$ python -q
>>> import numpy as np
>>> np.set_printoptions(precision=2, suppress=True, linewidth=200)
>>> mat = np.load("layer8.npy")
>>> mat
array([[-3, -2, -1,  0,  1],
       [ 2,  3,  4,  5,  6],
       [ 7,  8,  9, 10, 11]])
>>> # null space of dimension 3
>>> B = np.array([[1, -2], [2, 1], [-3, -2], [-2, 1], [-3, -2]])
>>> np.linalg.matrix_rank(mat @ B)
np.int64(2)
>>> mat @ B
array([[ -7,   4],
       [-32, -16],
       [-57, -36]])
>>> np.vstack([mat, B.T]).shape
(5, 5)
>>> np.einsum("ik,kj->ji", mat, B)
array([[ -7, -32, -57],
       [  4, -16, -36]])
>>> np.unique(mat.round(6), axis=0).shape
(3, 5)
>>> np.abs(np.diag(np.linalg.qr(mat)[1])) > 1e-9
array([ True,  True, False])
>>> try:
...     np.linalg.inv(mat)
... except np.linalg.LinAlgError as e:
...     print("failed:", e)
... 
failed: Last 2 dimensions of the array must be square
>>> np.allclose(mat[:-1].T @ np.linalg.lstsq(mat[:-1].T, mat[-1])[0], mat[-1])
True
>>> B = mat[0, 0] * mat[1:] - np.outer(mat[1:, 0], mat[0])
>>> B
array([[  0,  -5, -10, -15, -20],
       [  0, -10, -20, -30, -40]])
>>> np.flatnonzero(~B.round(6).any(axis=1))
array([], dtype=int64)
>>> np.linalg.matrix_rank(B), np.linalg.matrix_rank(mat)
(np.int64(1), np.int64(2))
>>> cov = mat.T @ mat
>>> np.diag(cov)
array([ 62,  77,  98, 125, 158])
>>> np.linalg.matrix_rank(cov)
np.int64(2)
>>> np.allclose(cov, cov.T)
True
>>> cov
array([[ 62,  68,  74,  80,  86],
       [ 68,  77,  86,  95, 104],
       [ 74,  86,  98, 110, 122],
       [ 80,  95, 110, 125, 140],
       [ 86, 104, 122, 140, 158]])
>>> np.round(np.linalg.eigvalsh(cov)[::-1], 2) + 0
array([505.15,  14.85,   0.  ,   0.  ,   0.  ])
>>> ang = np.radians(30)
>>> Rm = np.eye(5)
>>> Rm[3, 3] = Rm[1, 1] = np.cos(ang)
>>> Rm[3, 1], Rm[1, 3] = -np.sin(ang), np.sin(ang)
>>> Rm
array([[ 1.  ,  0.  ,  0.  ,  0.  ,  0.  ],
       [ 0.  ,  0.87,  0.  ,  0.5 ,  0.  ],
       [ 0.  ,  0.  ,  1.  ,  0.  ,  0.  ],
       [ 0.  , -0.5 ,  0.  ,  0.87,  0.  ],
       [ 0.  ,  0.  ,  0.  ,  0.  ,  1.  ]])
>>> B = mat @ Rm.T
>>> np.abs(B - mat).max(axis=0)
array([0.  , 3.93, 0.  , 5.34, 0.  ])
>>> B = np.array([[3, 0], [0, 2]])
>>> cent = np.array([[-2, -2, 3], [1, 0, 1], [-2, 1, -3]])
>>> X = np.kron(B, cent)
>>> X
array([[-6, -6,  9,  0,  0,  0],
       [ 3,  0,  3,  0,  0,  0],
       [-6,  3, -9,  0,  0,  0],
       [ 0,  0,  0, -4, -4,  6],
       [ 0,  0,  0,  2,  0,  2],
       [ 0,  0,  0, -4,  2, -6]])
>>> cov = X.T @ X
>>> np.linalg.svd(X, compute_uv=False) ** 2
array([210.62,  93.61,  86.02,  38.23,   0.36,   0.16])
>>> np.diag(cov)
array([ 81,  45, 171,  36,  20,  76])
>>> np.linalg.matrix_rank(cov)
np.int64(6)
>>> left, sv, vt = np.linalg.svd(X)
>>> sv
array([14.51,  9.68,  9.27,  6.18,  0.6 ,  0.4 ])
>>> B = left[:, :4] @ np.diag(sv[:4]) @ vt[:4]
>>> np.round(np.linalg.norm(X - B, 2), 2), round(float(sv[4]), 2)
(np.float64(0.6), 0.6)
>>> round(float(np.linalg.norm(X - B) / np.linalg.norm(X)), 2)
0.03
>>> np.linalg.matrix_rank(X, rtol=0.05)
np.int64(4)
>>> E = np.loadtxt("x.csv", delimiter=",")
>>> E
array([[ -0.04,   8.61,   7.63,   2.88],
       [  0.04,  21.95,  19.51,   7.3 ],
       [ -0.06,  19.55,  17.38,   6.49],
       [ -0.08,  -1.65,  -1.49,  -0.63],
       [  0.06,   3.71,   3.29,   1.22],
       [  0.06,   0.94,   1.01,   0.37],
       [ -0.03,  -5.22,  -4.71,  -1.76],
       [  0.02,   3.9 ,   3.42,   1.37],
       [  0.  ,   6.1 ,   5.37,   1.94],
       [ -0.01,   4.84,   4.22,   1.61],
       [ -0.06, -10.78,  -9.54,  -3.57],
       [  0.03,  13.07,  11.74,   4.4 ],
       [  0.  ,   6.61,   5.74,   2.13],
       [ -0.06, -10.54,  -9.31,  -3.52],
       [ -0.01,  -5.72,  -5.04,  -1.99],
       [  0.  ,   5.21,   4.42,   1.74],
       [ -0.05,   7.68,   6.94,   2.56],
       [  0.02,  -4.63,  -4.19,  -1.59],
       [  0.  ,   0.85,   0.73,   0.23]])
>>> x0 = np.array([0, 1, 0, 0])
>>> target = E @ x0
>>> c, lr = np.zeros(4), 1 / np.linalg.norm(E, 2) ** 2
>>> for i in range(30):
...     c -= lr * E.T @ (E @ c - target)
...     if i % 5 == 0: print(i, round(np.linalg.norm(E @ c - target), 2))
... 
0 0.2
5 0.2
10 0.2
15 0.2
20 0.2
25 0.2
>>> c.round(2) + 0
array([0.  , 0.53, 0.47, 0.18])
>>> round(np.linalg.cond(E), 2)
np.float64(365.08)
>>> left, sv, vt = np.linalg.svd(E)
>>> np.argmax(sv[:-1] / (sv[1:] + 1e-6)) + 1
np.int64(1)
>>> sv
array([55.85,  0.29,  0.21,  0.15])
>>> B = left[:, :1] @ np.diag(sv[:1]) @ vt[:1]
>>> round(np.linalg.norm(E - B, 2), 2), round(float(sv[1]), 2)
(np.float64(0.29), 0.29)
>>> F = np.load("block19.npy")
>>> F
array([[-0.1 ,  0.61,  0.86],
       [-0.02,  1.28,  1.8 ],
       [ 0.  , -2.21, -3.31],
       [-0.07,  5.1 ,  7.81],
       [-0.07,  2.37,  3.62],
       [-0.31,  2.4 ,  3.52],
       [ 0.2 , -1.68, -2.16],
       [ 0.08, -1.19, -1.82],
       [ 0.16,  3.54,  5.31],
       [-0.02,  0.12,  0.18],
       [ 0.02, -1.15, -1.72],
       [-0.27, -0.49, -0.64],
       [-0.01,  0.16,  0.16],
       [-0.09,  5.74,  8.88],
       [ 0.2 ,  1.43,  2.27],
       [ 0.02,  2.92,  4.46],
       [ 0.04,  0.83,  1.04],
       [-0.08,  0.05,  0.13],
       [-0.04, -2.89, -4.33],
       [ 0.04,  1.04,  1.61],
       [-0.03, -2.66, -3.77],
       [-0.21,  3.4 ,  5.2 ],
       [-0.02, -3.51, -5.17],
       [-0.16, -2.78, -3.96],
       [-0.06, -3.48, -5.56]])
>>> np.linalg.cond(F) > 100
np.False_
>>> [round(float(x), 2) for x in np.linalg.svd(F, compute_uv=False)[:3]]
[23.43, 0.63, 0.41]
>>> np.linalg.matrix_rank(F, rtol=0.1)
np.int64(1)
>>> hat = F @ np.linalg.solve(F.T @ F, F.T)
>>> np.round(np.diag(hat), 2) + 0
array([0.03, 0.04, 0.03, 0.18, 0.04, 0.27, 0.36, 0.02, 0.16, 0.  , 0.01, 0.22, 0.01, 0.29, 0.14, 0.06, 0.09, 0.02, 0.06, 0.01, 0.16, 0.17, 0.11, 0.24, 0.25])
>>> hat @ F[:, 2]
array([ 0.86,  1.8 , -3.31,  7.81,  3.62,  3.52, -2.16, -1.82,  5.31,  0.18, -1.72, -0.64,  0.16,  8.88,  2.27,  4.46,  1.04,  0.13, -4.33,  1.61, -3.77,  5.2 , -5.17, -3.96, -5.56])
